$ python -q
>>> import numpy as np
>>> np.set_printoptions(precision=4, suppress=True, linewidth=100)
>>> F = np.loadtxt("case14.csv", delimiter=",")
>>> F
array([[3., 1., 1., 1., 1., 1., 1., 1., 1., 1., 1., 1.],
       [1., 3., 1., 1., 1., 1., 1., 1., 1., 1., 1., 1.],
       [1., 1., 3., 1., 1., 1., 1., 1., 1., 1., 1., 1.],
       [1., 1., 1., 3., 1., 1., 1., 1., 1., 1., 1., 1.],
       [1., 1., 1., 1., 3., 1., 1., 1., 1., 1., 1., 1.],
       [1., 1., 1., 1., 1., 3., 1., 1., 1., 1., 1., 1.],
       [1., 1., 1., 1., 1., 1., 3., 1., 1., 1., 1., 1.],
       [1., 1., 1., 1., 1., 1., 1., 3., 1., 1., 1., 1.],
       [1., 1., 1., 1., 1., 1., 1., 1., 3., 1., 1., 1.],
       [1., 1., 1., 1., 1., 1., 1., 1., 1., 3., 1., 1.],
       [1., 1., 1., 1., 1., 1., 1., 1., 1., 1., 3., 1.],
       [1., 1., 1., 1., 1., 1., 1., 1., 1., 1., 1., 3.]])
>>> # symmetric
>>> left, sig, vt = np.linalg.svd(F, full_matrices=False)
>>> np.round(left.T @ left, 4) + 0
array([[1., 0., 0., 0., 0., 0., 0., 0., 0., 0., 0., 0.],
       [0., 1., 0., 0., 0., 0., 0., 0., 0., 0., 0., 0.],
       [0., 0., 1., 0., 0., 0., 0., 0., 0., 0., 0., 0.],
       [0., 0., 0., 1., 0., 0., 0., 0., 0., 0., 0., 0.],
       [0., 0., 0., 0., 1., 0., 0., 0., 0., 0., 0., 0.],
       [0., 0., 0., 0., 0., 1., 0., 0., 0., 0., 0., 0.],
       [0., 0., 0., 0., 0., 0., 1., 0., 0., 0., 0., 0.],
       [0., 0., 0., 0., 0., 0., 0., 1., 0., 0., 0., 0.],
       [0., 0., 0., 0., 0., 0., 0., 0., 1., 0., 0., 0.],
       [0., 0., 0., 0., 0., 0., 0., 0., 0., 1., 0., 0.],
       [0., 0., 0., 0., 0., 0., 0., 0., 0., 0., 1., 0.],
       [0., 0., 0., 0., 0., 0., 0., 0., 0., 0., 0., 1.]])
>>> (sig > 1e-8).sum()
np.int64(12)
>>> np.round(left.T @ F @ vt.T, 4) + 0
array([[14.,  0.,  0.,  0.,  0.,  0.,  0.,  0.,  0.,  0.,  0.,  0.],
       [ 0.,  2.,  0.,  0.,  0.,  0.,  0.,  0.,  0.,  0.,  0.,  0.],
       [ 0.,  0.,  2.,  0.,  0.,  0.,  0.,  0.,  0.,  0.,  0.,  0.],
       [ 0.,  0.,  0.,  2.,  0.,  0.,  0.,  0.,  0.,  0.,  0.,  0.],
       [ 0.,  0.,  0.,  0.,  2.,  0.,  0.,  0.,  0.,  0.,  0.,  0.],
       [ 0.,  0.,  0.,  0.,  0.,  2.,  0.,  0.,  0.,  0.,  0.,  0.],
       [ 0.,  0.,  0.,  0.,  0.,  0.,  2.,  0.,  0.,  0.,  0.,  0.],
       [ 0.,  0.,  0.,  0.,  0.,  0.,  0.,  2.,  0.,  0.,  0.,  0.],
       [ 0.,  0.,  0.,  0.,  0.,  0.,  0.,  0.,  2.,  0.,  0.,  0.],
       [ 0.,  0.,  0.,  0.,  0.,  0.,  0.,  0.,  0.,  2.,  0.,  0.],
       [ 0.,  0.,  0.,  0.,  0.,  0.,  0.,  0.,  0.,  0.,  2.,  0.],
       [ 0.,  0.,  0.,  0.,  0.,  0.,  0.,  0.,  0.,  0.,  0.,  2.]])
>>> sig
array([14.,  2.,  2.,  2.,  2.,  2.,  2.,  2.,  2.,  2.,  2.,  2.])
>>> sig / sig[0]
array([1.    , 0.1429, 0.1429, 0.1429, 0.1429, 0.1429, 0.1429, 0.1429, 0.1429, 0.1429, 0.1429,
       0.1429])
>>> left.shape, sig.shape, vt.shape
((12, 12), (12,), (12, 12))
>>> np.cumsum(sig ** 2) / np.sum(sig ** 2)
array([0.8167, 0.8333, 0.85  , 0.8667, 0.8833, 0.9   , 0.9167, 0.9333, 0.95  , 0.9667, 0.9833,
       1.    ])
>>> np.allclose(left * sig @ vt, F)
True
>>> np.abs(left[:, 0]).round(6).argmax()
np.int64(0)
>>> np.round(vt @ vt.T, 4) + 0
array([[1., 0., 0., 0., 0., 0., 0., 0., 0., 0., 0., 0.],
       [0., 1., 0., 0., 0., 0., 0., 0., 0., 0., 0., 0.],
       [0., 0., 1., 0., 0., 0., 0., 0., 0., 0., 0., 0.],
       [0., 0., 0., 1., 0., 0., 0., 0., 0., 0., 0., 0.],
       [0., 0., 0., 0., 1., 0., 0., 0., 0., 0., 0., 0.],
       [0., 0., 0., 0., 0., 1., 0., 0., 0., 0., 0., 0.],
       [0., 0., 0., 0., 0., 0., 1., 0., 0., 0., 0., 0.],
       [0., 0., 0., 0., 0., 0., 0., 1., 0., 0., 0., 0.],
       [0., 0., 0., 0., 0., 0., 0., 0., 1., 0., 0., 0.],
       [0., 0., 0., 0., 0., 0., 0., 0., 0., 1., 0., 0.],
       [0., 0., 0., 0., 0., 0., 0., 0., 0., 0., 1., 0.],
       [0., 0., 0., 0., 0., 0., 0., 0., 0., 0., 0., 1.]])
>>> evals, V = np.linalg.eigh(F)
>>> np.abs(V[:, -1]).round(6).argmax()
np.int64(0)
>>> np.round(V.T @ F @ V, 4) + 0
array([[ 2.,  0.,  0.,  0.,  0.,  0.,  0.,  0.,  0.,  0.,  0.,  0.],
       [ 0.,  2.,  0.,  0.,  0.,  0.,  0.,  0.,  0.,  0.,  0.,  0.],
       [ 0.,  0.,  2.,  0.,  0.,  0.,  0.,  0.,  0.,  0.,  0.,  0.],
       [ 0.,  0.,  0.,  2.,  0.,  0.,  0.,  0.,  0.,  0.,  0.,  0.],
       [ 0.,  0.,  0.,  0.,  2.,  0.,  0.,  0.,  0.,  0.,  0.,  0.],
       [ 0.,  0.,  0.,  0.,  0.,  2.,  0.,  0.,  0.,  0.,  0.,  0.],
       [ 0.,  0.,  0.,  0.,  0.,  0.,  2.,  0.,  0.,  0.,  0.,  0.],
       [ 0.,  0.,  0.,  0.,  0.,  0.,  0.,  2.,  0.,  0.,  0.,  0.],
       [ 0.,  0.,  0.,  0.,  0.,  0.,  0.,  0.,  2.,  0.,  0.,  0.],
       [ 0.,  0.,  0.,  0.,  0.,  0.,  0.,  0.,  0.,  2.,  0.,  0.],
       [ 0.,  0.,  0.,  0.,  0.,  0.,  0.,  0.,  0.,  0.,  2.,  0.],
       [ 0.,  0.,  0.,  0.,  0.,  0.,  0.,  0.,  0.,  0.,  0., 14.]])
>>> M2 = np.array([[0, 0, -2],
...     [-1, -2, 0],
...     [-2, 0, -2],
...     [-1, -1, 0],
...     [1, 2, 2],
...     [0, 1, -1],
...     [-2, 2, 1],
...     [2, 0, -1],
...     [1, -1, 2],
...     [0, 1, -2],
...     [-2, -2, 0],
...     [-1, -2, 2]])
>>> np.linalg.matrix_rank(np.vstack([F, M2.T]))
np.int64(12)
>>> M2.T @ F.T
array([[-5., -7., -9., -7., -3., -5., -9., -1., -3., -5., -9., -7.],
       [-2., -6., -2., -4.,  2.,  0.,  2., -2., -4.,  0., -6., -6.],
       [-5., -1., -5., -1.,  3., -3.,  1., -3.,  3., -5., -1.,  3.]])
>>> evals, V = np.linalg.eigh(F)
>>> x0 = np.array([-1, 5, 5, 0, 0, -5, 0, 5, -4, 0, 3, 3])
>>> round(x0 @ F @ x0 / (x0 @ x0), 4), round(evals[0], 4), np.round(evals[-1], 4)
(np.float64(2.8963), np.float64(2.0), np.float64(14.0))
>>> (np.sign(V[:, -1].round(6)) == np.sign(V[0, -1].round(6))).astype(int)
array([1, 1, 1, 1, 1, 1, 1, 1, 1, 1, 1, 1])
>>> x0 @ F @ x0
np.float64(391.0)
>>> M2 = np.linalg.inv(F)
>>> np.linalg.inv(M2)
array([[3., 1., 1., 1., 1., 1., 1., 1., 1., 1., 1., 1.],
       [1., 3., 1., 1., 1., 1., 1., 1., 1., 1., 1., 1.],
       [1., 1., 3., 1., 1., 1., 1., 1., 1., 1., 1., 1.],
       [1., 1., 1., 3., 1., 1., 1., 1., 1., 1., 1., 1.],
       [1., 1., 1., 1., 3., 1., 1., 1., 1., 1., 1., 1.],
       [1., 1., 1., 1., 1., 3., 1., 1., 1., 1., 1., 1.],
       [1., 1., 1., 1., 1., 1., 3., 1., 1., 1., 1., 1.],
       [1., 1., 1., 1., 1., 1., 1., 3., 1., 1., 1., 1.],
       [1., 1., 1., 1., 1., 1., 1., 1., 3., 1., 1., 1.],
       [1., 1., 1., 1., 1., 1., 1., 1., 1., 3., 1., 1.],
       [1., 1., 1., 1., 1., 1., 1., 1., 1., 1., 3., 1.],
       [1., 1., 1., 1., 1., 1., 1., 1., 1., 1., 1., 3.]])
>>> (np.abs(M2) > 1e-9).astype(int)
array([[1, 1, 1, 1, 1, 1, 1, 1, 1, 1, 1, 1],
       [1, 1, 1, 1, 1, 1, 1, 1, 1, 1, 1, 1],
       [1, 1, 1, 1, 1, 1, 1, 1, 1, 1, 1, 1],
       [1, 1, 1, 1, 1, 1, 1, 1, 1, 1, 1, 1],
       [1, 1, 1, 1, 1, 1, 1, 1, 1, 1, 1, 1],
       [1, 1, 1, 1, 1, 1, 1, 1, 1, 1, 1, 1],
       [1, 1, 1, 1, 1, 1, 1, 1, 1, 1, 1, 1],
       [1, 1, 1, 1, 1, 1, 1, 1, 1, 1, 1, 1],
       [1, 1, 1, 1, 1, 1, 1, 1, 1, 1, 1, 1],
       [1, 1, 1, 1, 1, 1, 1, 1, 1, 1, 1, 1],
       [1, 1, 1, 1, 1, 1, 1, 1, 1, 1, 1, 1],
       [1, 1, 1, 1, 1, 1, 1, 1, 1, 1, 1, 1]])
>>> A = 0.9 ** np.abs(np.subtract.outer(np.arange(15), np.arange(15)))
>>> A
array([[1.    , 0.9   , 0.81  , 0.729 , 0.6561, 0.5905, 0.5314, 0.4783, 0.4305, 0.3874, 0.3487,
        0.3138, 0.2824, 0.2542, 0.2288],
       [0.9   , 1.    , 0.9   , 0.81  , 0.729 , 0.6561, 0.5905, 0.5314, 0.4783, 0.4305, 0.3874,
        0.3487, 0.3138, 0.2824, 0.2542],
       [0.81  , 0.9   , 1.    , 0.9   , 0.81  , 0.729 , 0.6561, 0.5905, 0.5314, 0.4783, 0.4305,
        0.3874, 0.3487, 0.3138, 0.2824],
       [0.729 , 0.81  , 0.9   , 1.    , 0.9   , 0.81  , 0.729 , 0.6561, 0.5905, 0.5314, 0.4783,
        0.4305, 0.3874, 0.3487, 0.3138],
       [0.6561, 0.729 , 0.81  , 0.9   , 1.    , 0.9   , 0.81  , 0.729 , 0.6561, 0.5905, 0.5314,
        0.4783, 0.4305, 0.3874, 0.3487],
       [0.5905, 0.6561, 0.729 , 0.81  , 0.9   , 1.    , 0.9   , 0.81  , 0.729 , 0.6561, 0.5905,
        0.5314, 0.4783, 0.4305, 0.3874],
       [0.5314, 0.5905, 0.6561, 0.729 , 0.81  , 0.9   , 1.    , 0.9   , 0.81  , 0.729 , 0.6561,
        0.5905, 0.5314, 0.4783, 0.4305],
       [0.4783, 0.5314, 0.5905, 0.6561, 0.729 , 0.81  , 0.9   , 1.    , 0.9   , 0.81  , 0.729 ,
        0.6561, 0.5905, 0.5314, 0.4783],
       [0.4305, 0.4783, 0.5314, 0.5905, 0.6561, 0.729 , 0.81  , 0.9   , 1.    , 0.9   , 0.81  ,
        0.729 , 0.6561, 0.5905, 0.5314],
       [0.3874, 0.4305, 0.4783, 0.5314, 0.5905, 0.6561, 0.729 , 0.81  , 0.9   , 1.    , 0.9   ,
        0.81  , 0.729 , 0.6561, 0.5905],
       [0.3487, 0.3874, 0.4305, 0.4783, 0.5314, 0.5905, 0.6561, 0.729 , 0.81  , 0.9   , 1.    ,
        0.9   , 0.81  , 0.729 , 0.6561],
       [0.3138, 0.3487, 0.3874, 0.4305, 0.4783, 0.5314, 0.5905, 0.6561, 0.729 , 0.81  , 0.9   ,
        1.    , 0.9   , 0.81  , 0.729 ],
       [0.2824, 0.3138, 0.3487, 0.3874, 0.4305, 0.4783, 0.5314, 0.5905, 0.6561, 0.729 , 0.81  ,
        0.9   , 1.    , 0.9   , 0.81  ],
       [0.2542, 0.2824, 0.3138, 0.3487, 0.3874, 0.4305, 0.4783, 0.5314, 0.5905, 0.6561, 0.729 ,
        0.81  , 0.9   , 1.    , 0.9   ],
       [0.2288, 0.2542, 0.2824, 0.3138, 0.3487, 0.3874, 0.4305, 0.4783, 0.5314, 0.5905, 0.6561,
        0.729 , 0.81  , 0.9   , 1.    ]])
>>> # equal to its transpose
>>> W = np.array([[7, 3, 8],
...     [8, 8, 8],
...     [9, 4, 0],
...     [9, 5, 1],
...     [3, 1, 6],
...     [8, 1, 1],
...     [4, 1, 1],
...     [0, 2, 7],
...     [9, 3, 0],
...     [5, 6, 8],
...     [8, 5, 0],
...     [3, 4, 1],
...     [7, 9, 5],
...     [4, 2, 1],
...     [9, 9, 9]])
>>> c = np.array([3, 3, -1])
>>> H = np.maximum(A @ W + c, 0)
>>> (H > 0).astype(int)
array([[1, 1, 1],
       [1, 1, 1],
       [1, 1, 1],
       [1, 1, 1],
       [1, 1, 1],
       [1, 1, 1],
       [1, 1, 1],
       [1, 1, 1],
       [1, 1, 1],
       [1, 1, 1],
       [1, 1, 1],
       [1, 1, 1],
       [1, 1, 1],
       [1, 1, 1],
       [1, 1, 1]])
>>> (H > 0).mean(axis=0)
array([1., 1., 1.])
>>> Z = np.array([[-3, -1, 0], [-1, 0, 2], [-1, 3, 3]])
>>> W @ Z
array([[-32,  17,  30],
       [-40,  16,  40],
       [-31,  -9,   8],
       [-33,  -6,  13],
       [-16,  15,  20],
       [-26,  -5,   5],
       [-14,  -1,   5],
       [ -9,  21,  25],
       [-30,  -9,   6],
       [-29,  19,  36],
       [-29,  -8,  10],
       [-14,   0,  11],
       [-35,   8,  33],
       [-15,  -1,   7],
       [-45,  18,  45]])
>>> (H @ Z).round(6).argmax(axis=1)
array([2, 2, 2, 2, 2, 2, 2, 2, 2, 2, 2, 2, 2, 2, 2])
